% python3 -q
>>> import numpy as np
>>> np.set_printoptions(precision=2, suppress=True, linewidth=120)
>>> m1 = np.loadtxt("dump.csv", delimiter=",")
>>> print(m1)
[[ -4.  -2.   0.  -9.   2.  -4.  -1.  -3.  -7.  -2.  -3.   4.]
 [ -2.  10.   3.  -5.   8.   9.   5.   9.   3.   4.  10.  -3.]
 [  0.   3.  10.  -4.   5.   2.   2.   2. -10.   4.  -1.  -3.]
 [ -9.  -5.  -4.  -2.  -6.  -2.  -8.   5.   0.   0.  -9. -10.]
 [  2.   8.   5.  -6.  -4.   9.   6.   3.   2.  -1.   6.  -3.]
 [ -4.   9.   2.  -2.   9.   8.   6.  -6.  -4.   5.   0.  -7.]
 [ -1.   5.   2.  -8.   6.   6. -10.   2.   4.   7.   4.  -5.]
 [ -3.   9.   2.   5.   3.  -6.   2.  -6.  -4. -10.   0.   8.]
 [ -7.   3. -10.   0.   2.  -4.   4.  -4.  -6.  -4.  -5.  -3.]
 [ -2.   4.   4.   0.  -1.   5.   7. -10.  -4.  -6.   3.   5.]
 [ -3.  10.  -1.  -9.   6.   0.   4.   0.  -5.   3.  -4.  -5.]
 [  4.  -3.  -3. -10.  -3.  -7.  -5.   8.  -3.   5.  -5.  10.]]
>>> print([round(float(x), 2) for x in np.linalg.svd(m1, compute_uv=False)[:3]])
[37.53, 30.61, 26.48]
>>> print(round(np.log10(np.linalg.cond(m1))))
3
>>> print(round(float(np.linalg.eigvalsh(m1).min()), 2))
-30.61
>>> print(np.all(np.linalg.eigvalsh(m1) > 0))
False
>>> U, sv, vt = np.linalg.svd(m1)
>>> print(np.argmax(sv[:-1] / (sv[1:] + 1e-6)) + 1)
11
>>> B = U[:, :11] @ np.diag(sv[:11]) @ vt[:11]
>>> print(round(float(np.abs(m1 - B).max()), 2))
0.02
>>> print(np.linalg.matrix_rank(m1, rtol=0.05))
11
>>> print(np.linalg.matrix_rank(B))
11
>>> O, R = np.linalg.qr(m1)
>>> print(round(abs(R[0, 0]), 2), np.round(np.linalg.norm(m1[:, 0]), 2))
14.46 14.46
>>> print(np.round(O.T @ O, 2) + 0)
[[1. 0. 0. 0. 0. 0. 0. 0. 0. 0. 0. 0.]
 [0. 1. 0. 0. 0. 0. 0. 0. 0. 0. 0. 0.]
 [0. 0. 1. 0. 0. 0. 0. 0. 0. 0. 0. 0.]
 [0. 0. 0. 1. 0. 0. 0. 0. 0. 0. 0. 0.]
 [0. 0. 0. 0. 1. 0. 0. 0. 0. 0. 0. 0.]
 [0. 0. 0. 0. 0. 1. 0. 0. 0. 0. 0. 0.]
 [0. 0. 0. 0. 0. 0. 1. 0. 0. 0. 0. 0.]
 [0. 0. 0. 0. 0. 0. 0. 1. 0. 0. 0. 0.]
 [0. 0. 0. 0. 0. 0. 0. 0. 1. 0. 0. 0.]
 [0. 0. 0. 0. 0. 0. 0. 0. 0. 1. 0. 0.]
 [0. 0. 0. 0. 0. 0. 0. 0. 0. 0. 1. 0.]
 [0. 0. 0. 0. 0. 0. 0. 0. 0. 0. 0. 1.]]
>>> print(O.shape, R.shape)
(12, 12) (12, 12)
>>> t = np.radians(60)
>>> R = np.eye(12)
>>> R[6, 6] = R[10, 10] = np.cos(t)
>>> R[6, 10], R[10, 6] = -np.sin(t), np.sin(t)
>>> print(R)
[[ 1.    0.    0.    0.    0.    0.    0.    0.    0.    0.    0.    0.  ]
 [ 0.    1.    0.    0.    0.    0.    0.    0.    0.    0.    0.    0.  ]
 [ 0.    0.    1.    0.    0.    0.    0.    0.    0.    0.    0.    0.  ]
 [ 0.    0.    0.    1.    0.    0.    0.    0.    0.    0.    0.    0.  ]
 [ 0.    0.    0.    0.    1.    0.    0.    0.    0.    0.    0.    0.  ]
 [ 0.    0.    0.    0.    0.    1.    0.    0.    0.    0.    0.    0.  ]
 [ 0.    0.    0.    0.    0.    0.    0.5   0.    0.    0.   -0.87  0.  ]
 [ 0.    0.    0.    0.    0.    0.    0.    1.    0.    0.    0.    0.  ]
 [ 0.    0.    0.    0.    0.    0.    0.    0.    1.    0.    0.    0.  ]
 [ 0.    0.    0.    0.    0.    0.    0.    0.    0.    1.    0.    0.  ]
 [ 0.    0.    0.    0.    0.    0.    0.87  0.    0.    0.    0.5   0.  ]
 [ 0.    0.    0.    0.    0.    0.    0.    0.    0.    0.    0.    1.  ]]
>>> B = m1 @ R.T
>>> print(round(float(np.linalg.det(R)), 2), np.trace(R))
1.0 11.0
>>> print(np.allclose(np.linalg.norm(m1, axis=1), np.linalg.norm(B, axis=1)))
True
>>> print(np.abs(B - m1).max(axis=0))
[ 0.    0.    0.    0.    0.    0.   11.79  0.    0.    0.   10.66  0.  ]
>>> mat = np.load("x.npy")
>>> print(mat)
[[ 2 23 18 14 18  8 13  8  9 24]
 [11 13  8  1  8 14 14 18  7  8]
 [18 14 12 11 16 11 11 23 20 18]
 [ 2  9  5  1  0  7  7  9  5  8]
 [ 9 19 12 19 16  9  9 15 25 26]
 [24 25 16  9 11 30 23 31 12 17]
 [ 9  3  5  4  1  8  1  7  1  8]
 [11 13  8  1  8 14 14 18  7  8]
 [18 13 14 15  9 12  5 21 19 26]
 [13 22  9 12 18 20 20 16 13  9]
 [24 28 14 11 15 25 20 43 23 28]
 [ 8 26 16  7  8 18 22 16 11 18]
 [ 0  0  0  0  0  0  0  0  0  0]
 [ 2  8  8  2  6  3  7  1  2  9]
 [27 29 25 21 23 22 15 45 27 36]
 [11 28 24 16 10 19 17 26 18 25]
 [ 9  9  6  6  3 11  3 16  7 11]
 [ 7 19 15 10  6 14 10 23 20 20]
 [ 4  9  3  4  2  8  8  6  4  1]
 [20 38 28 18 20 29 26 44 26 28]
 [ 0 15 10 12 12  5  6  7  7 15]]
>>> Ac = mat - mat.mean(axis=0)
>>> U, sv, vt = np.linalg.svd(Ac, full_matrices=False)
>>> print(np.abs(vt[0]).argmax())
7
>>> print(np.abs(vt[-1]))
[0.29 0.62 0.04 0.39 0.05 0.01 0.54 0.22 0.14 0.14]
>>> print(sv)
[109.48  39.27  32.15  19.12  14.39  11.6    9.83   7.96   3.19   0.93]
>>> print(np.linalg.matrix_rank(Ac))
10
>>> print(vt[0] * np.sign(vt[0, np.abs(vt[0]).argmax()]))
[0.28 0.36 0.27 0.21 0.22 0.29 0.23 0.51 0.32 0.35]
>>> print(round(float((sv ** 2).sum() ** 2 / (sv ** 4).sum()), 2))
1.62
>>> print(np.abs(U[:, 0]).argmax())
19
>>> Ac = mat - mat.mean(axis=0)
>>> vecs = np.linalg.svd(Ac)[2][:1]
>>> B = Ac - Ac @ vecs.T @ vecs
>>> print(B.std(axis=0))
[4.44 3.61 3.19 3.91 3.98 3.97 4.62 4.24 3.72 4.64]
>>> print(np.round(np.linalg.norm(B) / np.linalg.norm(Ac), 2))
0.47
>>> print((Ac @ vecs.T).std(axis=0))
[23.89]
>>> print(np.diag(vecs.T @ vecs))
[0.08 0.13 0.07 0.04 0.05 0.08 0.05 0.26 0.1  0.12]
>>> lab = mat[:, 1] > np.median(mat[:, 1])
>>> u = mat[lab].mean(axis=0) - mat[~lab].mean(axis=0)
>>> print(np.argsort(-np.abs(u).round(6), kind="stable"))
[1 7 9 8 5 6 2 4 3 0]
>>> print(u)
[ 6.86 16.06 10.52  8.52  8.59 10.95 10.59 15.25 11.22 12.92]
>>> B = np.c_[mat[:, :6] @ np.array([[8, 5, 1, 4, -8, -6],
...     [7, 2, -5, -9, -6, 5],
...     [3, 6, -6, -5, -3, -4],
...     [1, 6, 1, 5, 9, 8],
...     [6, 0, -1, -2, 9, -1],
...     [1, 4, -2, 2, -6, -2]]), np.array([5, -2, 2, 7, 6, -1, -3, -4, 7, 7, 0, 9, 8, 6, 0, -9, 8, 5, 2, 8, 1])]
>>> print(B)
[[ 361  280 -241 -239   32  109    5]
 [ 266  191 -137  -96 -193  -61   -2]
 [ 396  300 -151  -69  -87  -36    2]
 [ 102   92  -86  -79 -118    7    7]
 [ 365  305 -173 -114   39  111    6]
 [ 520  440 -259 -126 -390  -82   -1]
 [ 126  137  -49   18 -108  -44   -3]
 [ 266  191 -137  -96 -193  -61   -4]
 [ 358  338 -149  -34 -120  -12    7]
 [ 425  315 -197 -127 -113   34    7]
 [ 556  426 -254 -151 -318  -37    0]
 [ 367  302 -255 -227 -241   30    9]
 [   0    0    0    0    0    0    8]
 [ 137   98  -96 -100  -34    0    6]
 [ 675  557 -314 -175 -201  -16    0]
 [ 451  427 -305 -230 -208   58   -9]
 [ 188  179  -91  -29 -129  -10    8]
 [ 294  279 -202 -152 -155   39    5]
 [ 128  112  -73  -48  -89   23    2]
 [ 677  568 -398 -294 -304   24    8]
 [ 224  182 -145 -139   66  109    1]]
>>> print(np.linalg.matrix_rank(B))
7
>>> print(np.linalg.norm(np.linalg.qr(mat)[0].T @ B, axis=0) ** 2 / ((B ** 2).sum(axis=0) + 1e-12))
[1.   1.   1.   1.   1.   1.   0.59]
>>> print(np.round(np.linalg.norm(B - mat @ np.linalg.lstsq(mat, B)[0], axis=0), 2) + 0)
[ 0.    0.    0.    0.    0.    0.   16.44]
>>> data = np.load("run15.npy")
>>> print(data)
[[0 0 0 0 0 1 0]
 [0 0 0 1 0 0 0]
 [0 0 1 0 0 0 0]
 [0 1 0 0 0 0 0]
 [0 0 0 0 0 0 1]
 [0 0 0 0 1 0 0]
 [1 0 0 0 0 0 0]]
>>> # 3 blocks once reordered
>>> O, R = np.linalg.qr(data)
>>> print(O.shape, R.shape)
(7, 7) (7, 7)
>>> print(R)
[[-1.  0.  0.  0.  0.  0.  0.]
 [ 0. -1.  0.  0.  0.  0.  0.]
 [ 0.  0.  1.  0.  0.  0.  0.]
 [ 0.  0.  0. -1.  0.  0.  0.]
 [ 0.  0.  0.  0. -1.  0.  0.]
 [ 0.  0.  0.  0.  0. -1.  0.]
 [ 0.  0.  0.  0.  0.  0. -1.]]
>>> print(O.T @ O)
[[1. 0. 0. 0. 0. 0. 0.]
 [0. 1. 0. 0. 0. 0. 0.]
 [0. 0. 1. 0. 0. 0. 0.]
 [0. 0. 0. 1. 0. 0. 0.]
 [0. 0. 0. 0. 1. 0. 0.]
 [0. 0. 0. 0. 0. 1. 0.]
 [0. 0. 0. 0. 0. 0. 1.]]
>>> print(np.abs(np.diag(R)))
[1. 1. 1. 1. 1. 1. 1.]
>>> print(np.trace(O @ O.T))
7.0
>>> print(np.flatnonzero(np.linalg.matrix_power((R != 0) + (R.T != 0) + np.eye(7), 7)[3]))
[3]
>>> print(np.sort(np.linalg.eigvals(R).real))
[-1. -1. -1. -1. -1. -1.  1.]
>>> print(data @ data)
[[0 0 0 0 1 0 0]
 [0 1 0 0 0 0 0]
 [0 0 1 0 0 0 0]
 [0 0 0 1 0 0 0]
 [1 0 0 0 0 0 0]
 [0 0 0 0 0 0 1]
 [0 0 0 0 0 1 0]]
>>> print((data != 0).astype(int))
[[0 0 0 0 0 1 0]
 [0 0 0 1 0 0 0]
 [0 0 1 0 0 0 0]
 [0 1 0 0 0 0 0]
 [0 0 0 0 0 0 1]
 [0 0 0 0 1 0 0]
 [1 0 0 0 0 0 0]]
>>> print((np.linalg.matrix_power((data != 0) + (data.T != 0) + np.eye(7), 7) > 0).astype(int))
[[1 0 0 0 1 1 1]
 [0 1 0 1 0 0 0]
 [0 0 1 0 0 0 0]
 [0 1 0 1 0 0 0]
 [1 0 0 0 1 1 1]
 [1 0 0 0 1 1 1]
 [1 0 0 0 1 1 1]]
>>> rng = np.random.default_rng(36)
>>> lab = rng.permutation(7)
>>> print(lab)
[0 1 4 5 2 3 6]
>>> B = data[lab][:, lab]
>>> print(np.allclose(B, data))
False
>>> print(B)
[[0 0 0 1 0 0 0]
 [0 0 0 0 0 1 0]
 [0 0 0 0 0 0 1]
 [0 0 1 0 0 0 0]
 [0 0 0 0 1 0 0]
 [0 1 0 0 0 0 0]
 [1 0 0 0 0 0 0]]
>>> print(np.sort(np.abs(np.linalg.eigvals(B))))
[1. 1. 1. 1. 1. 1. 1.]
>>> B = np.array([[-2, 3, -3, 3, 3, 2]])
>>> M = B.T @ B
>>> print(M)
[[ 4 -6  6 -6 -6 -4]
 [-6  9 -9  9  9  6]
 [ 6 -9  9 -9 -9 -6]
 [-6  9 -9  9  9  6]
 [-6  9 -9  9  9  6]
 [-4  6 -6  6  6  4]]
>>> print(M @ np.linalg.pinv(M) @ M)
[[ 4. -6.  6. -6. -6. -4.]
 [-6.  9. -9.  9.  9.  6.]
 [ 6. -9.  9. -9. -9. -6.]
 [-6.  9. -9.  9.  9.  6.]
 [-6.  9. -9.  9.  9.  6.]
 [-4.  6. -6.  6.  6.  4.]]
>>> print(np.unique(M.round(6), axis=0).shape)
(4, 6)
>>> evals, vecs = np.linalg.eigh(M)
>>> print(np.round(vecs.T @ M @ vecs, 2) + 0)
[[ 0.  0.  0.  0.  0.  0.]
 [ 0.  0.  0.  0.  0.  0.]
 [ 0.  0.  0.  0.  0.  0.]
 [ 0.  0.  0.  0.  0.  0.]
 [ 0.  0.  0.  0.  0.  0.]
 [ 0.  0.  0.  0.  0. 44.]]
>>> print(np.abs(vecs[:, -1]))
[0.3  0.45 0.45 0.45 0.45 0.3 ]
>>> print(np.round(np.linalg.svd(M, compute_uv=False), 2) + 0)
[44.  0.  0.  0.  0.  0.]
>>> print(evals.round(2) + 0)
[ 0.  0.  0.  0.  0. 44.]
>>> print(np.abs(vecs[:, -1]).round(6).argmax())
1
>>> E = np.loadtxt("out15.csv", delimiter=",")
>>> print(E)
[[17.  0.  0.  7.  0.  0.  0.]
 [24.  0.  0.  0.  0.  1.  0.]
 [ 3.  0. 28.  0.  0.  9. 30.]
 [16.  0.  4.  0.  0.  8. 12.]
 [33.  0.  0.  0.  0. 10. 11.]
 [ 5.  0.  1.  0.  0.  2.  3.]
 [ 0.  0. 10.  0.  5.  5.  9.]
 [ 9. 12.  0. 10.  0.  0.  0.]
 [ 0.  0. 26.  0.  6.  6. 23.]
 [15.  0.  0.  5.  0.  0.  0.]
 [21.  0.  0.  0.  0.  0.  0.]
 [35.  0.  0.  0.  0.  8.  0.]
 [25.  0.  0.  0.  0.  4.  2.]
 [12.  0.  0. 13.  0.  0.  0.]
 [ 1. 10.  0. 20.  0.  0.  0.]
 [ 0.  1. 19.  0.  8.  4. 17.]
 [ 0. 18. 24. 18. 20.  0. 14.]
 [ 6. 16.  0. 11.  0.  0.  0.]
 [29.  0.  0.  0.  0.  7.  0.]
 [ 0.  0. 18.  0.  7.  7. 17.]
 [28.  0.  0.  0.  0.  6.  0.]
 [ 2.  0. 14.  0.  3.  7. 13.]
 [11.  0.  6.  0.  0.  7. 11.]
 [ 0.  0. 13.  0. 13.  3.  9.]
 [ 1.  0.  7.  0.  0.  4.  3.]
 [16.  0.  0. 10.  0.  0.  0.]
 [ 0.  7.  3.  7.  3.  0.  4.]
 [ 0. 20. 20. 19. 15.  0. 13.]
 [ 0. 15. 23. 11.  3.  6. 30.]
 [ 0. 26.  0. 41. 11.  0.  0.]
 [ 6.  6.  0. 12.  0.  0.  0.]]
>>> O, R = np.linalg.qr(E)
>>> print(np.allclose(R.T @ R, E.T @ E))
True
>>> print(round(float(np.trace(O @ O.T)), 2))
7.0
>>> print(np.round(O.T @ O, 2) + 0)
[[1. 0. 0. 0. 0. 0. 0.]
 [0. 1. 0. 0. 0. 0. 0.]
 [0. 0. 1. 0. 0. 0. 0.]
 [0. 0. 0. 1. 0. 0. 0.]
 [0. 0. 0. 0. 1. 0. 0.]
 [0. 0. 0. 0. 0. 1. 0.]
 [0. 0. 0. 0. 0. 0. 1.]]
>>> u, v = E[11], E[0]
>>> print(u @ u)
1289.0
>>> pr = (u @ v) / (u @ u) * u
>>> print(round(float(np.linalg.norm(u + v) ** 2 + np.linalg.norm(u - v) ** 2), 2))
3254.0
>>> print(v - pr)
[ 0.84  0.    0.    7.    0.   -3.69  0.  ]
>>> print(pr)
[16.16  0.    0.    0.    0.    3.69  0.  ]
>>> print(np.linalg.matrix_rank(np.outer(u, v)))
1
>>> K = np.load("block6.npy")
>>> print(K)
[[0.1 0.  2.  0.  0. ]
 [0.  0.1 2.  3.  0. ]
 [1.  0.  0.1 3.  2. ]
 [3.  1.  2.  1.1 0. ]
 [0.  0.  2.  0.  0.1]]
>>> B = K / np.linalg.norm(K, axis=1, keepdims=True)
>>> C2 = B @ B.T
>>> print((np.abs(C2) > 0.9).astype(int))
[[1 0 0 0 1]
 [0 1 0 0 0]
 [0 0 1 0 0]
 [0 0 0 1 0]
 [1 0 0 0 1]]
>>> print((C2 - 2 * np.eye(5)).round(6).argmax(axis=1))
[4 2 1 0 0]
>>> print(C2[3])
[0.55 0.53 0.45 1.   0.51]
>>> print(np.linalg.norm(B, axis=1))
[1. 1. 1. 1. 1.]
>>> print(np.argwhere(np.triu(np.abs(C2) > 0.95, 1)))
[[0 4]]
>>> print(np.round(np.degrees(np.arccos(np.clip(C2[3, 1], -1, 1))), 2))
58.26
>>> vec = np.array([4, 5, 0, 5, 0])
>>> rhs = K @ vec
>>> print(rhs)
[ 0.4 15.5 19.  22.5  0. ]
>>> print(np.round(np.linalg.solve(K, 4 * rhs), 2) + 0)
[16. 20.  0. 20.  0.]
>>> print(np.round(np.linalg.solve(K, rhs), 2) + 0)
[4. 5. 0. 5. 0.]
>>> print(np.linalg.solve(K.T, K[2]))
[0. 0. 1. 0. 0.]
>>> W0 = np.load("layer11.npy")
>>> print(W0)
[[-1 -2  2]
 [ 2  1  1]
 [ 0  0  0]
 [-1 -2  2]
 [-3 -4  3]
 [ 0  0  0]
 [-1 -2  2]
 [ 0 -1  2]
 [ 0  0  0]
 [ 1 -1  3]
 [ 0  0  0]
 [ 2  1  1]
 [-1 -2  2]
 [ 2  1  1]
 [ 0  0  0]
 [ 2  1  1]
 [ 2  1  1]
 [-1 -2  2]
 [ 0  0  0]
 [ 0  0  0]]
>>> # row 3 repeats row 0
>>> U, sv, vt = np.linalg.svd(W0)
>>> print(sv)
[9.49 5.91 0.16]
>>> B = U[:, :2] @ np.diag(sv[:2]) @ vt[:2]
>>> print(np.round(np.linalg.norm(W0 - B, 2), 2), round(float(sv[2]), 2))
0.16 0.16
>>> print(np.round(np.linalg.norm(W0 - B) / np.linalg.norm(W0), 2))
0.01
>>> print(np.linalg.matrix_rank(W0, rtol=0.05))
2
>>> O = K.astype(float).copy()
>>> for j in range(5):
...     O[:, j] -= O[:, :j] @ (O[:, :j].T @ O[:, j])
...     O[:, j] /= np.linalg.norm(O[:, j])
... 
>>> print(O)
[[ 0.03 -0.09  0.6  -0.4  -0.68]
 [ 0.    0.3   0.51  0.8  -0.05]
 [ 0.32 -0.9   0.09  0.28  0.05]
 [ 0.95  0.3  -0.05 -0.08  0.01]
 [ 0.    0.    0.6  -0.34  0.73]]
>>> print(np.round(O.T @ K, 2) + 0)
[[ 3.16  0.95  1.99  1.99  0.63]
 [ 0.    0.33  0.94 -1.47 -1.8 ]
 [ 0.    0.    3.34  1.77  0.25]
 [ 0.    0.    0.    3.16  0.53]
 [ 0.    0.    0.    0.    0.18]]
>>> U, sv, vt = np.linalg.svd(O, full_matrices=False)
>>> print(np.cumsum(sv ** 2) / np.sum(sv ** 2))
[0.2 0.4 0.6 0.8 1. ]
>>> print(np.allclose(U * sv @ vt, O))
True
>>> print(U.shape, sv.shape, vt.shape)
(5, 5) (5,) (5, 5)
>>> print(np.round(vt @ vt.T, 2) + 0)
[[1. 0. 0. 0. 0.]
 [0. 1. 0. 0. 0.]
 [0. 0. 1. 0. 0.]
 [0. 0. 0. 1. 0.]
 [0. 0. 0. 0. 1.]]
>>> print((sv > 1e-8).sum())
5
>>> print(np.round(U.T @ O @ vt.T, 2) + 0)
[[1. 0. 0. 0. 0.]
 [0. 1. 0. 0. 0.]
 [0. 0. 1. 0. 0.]
 [0. 0. 0. 1. 0.]
 [0. 0. 0. 0. 1.]]
>>> print(sv / sv[0])
[1. 1. 1. 1. 1.]
>>> print(sv)
[1. 1. 1. 1. 1.]
>>> vec = np.array([0, 2, 2])
>>> rhs = W0 @ vec
>>> print(np.round(np.linalg.solve(W0.T @ W0, W0.T @ rhs), 2) + 0)
[0. 2. 2.]
>>> print(np.round(np.linalg.pinv(W0) @ W0, 2) + 0)
[[1. 0. 0.]
 [0. 1. 0.]
 [0. 0. 1.]]
>>> rhs = rhs + 0.02 * rng.normal(size=20)
>>> print(rhs.round(2) + 0)
[ 0.    4.02  0.    0.01 -2.   -0.02  0.    2.01  0.    3.99 -0.02  4.03 -0.02  3.98 -0.03  4.01  4.   -0.02  0.
  0.  ]
>>> beta, *_ = np.linalg.lstsq(W0, rhs)
>>> print(np.round(W0.T @ (rhs - W0 @ beta), 2) + 0)
[0. 0. 0.]
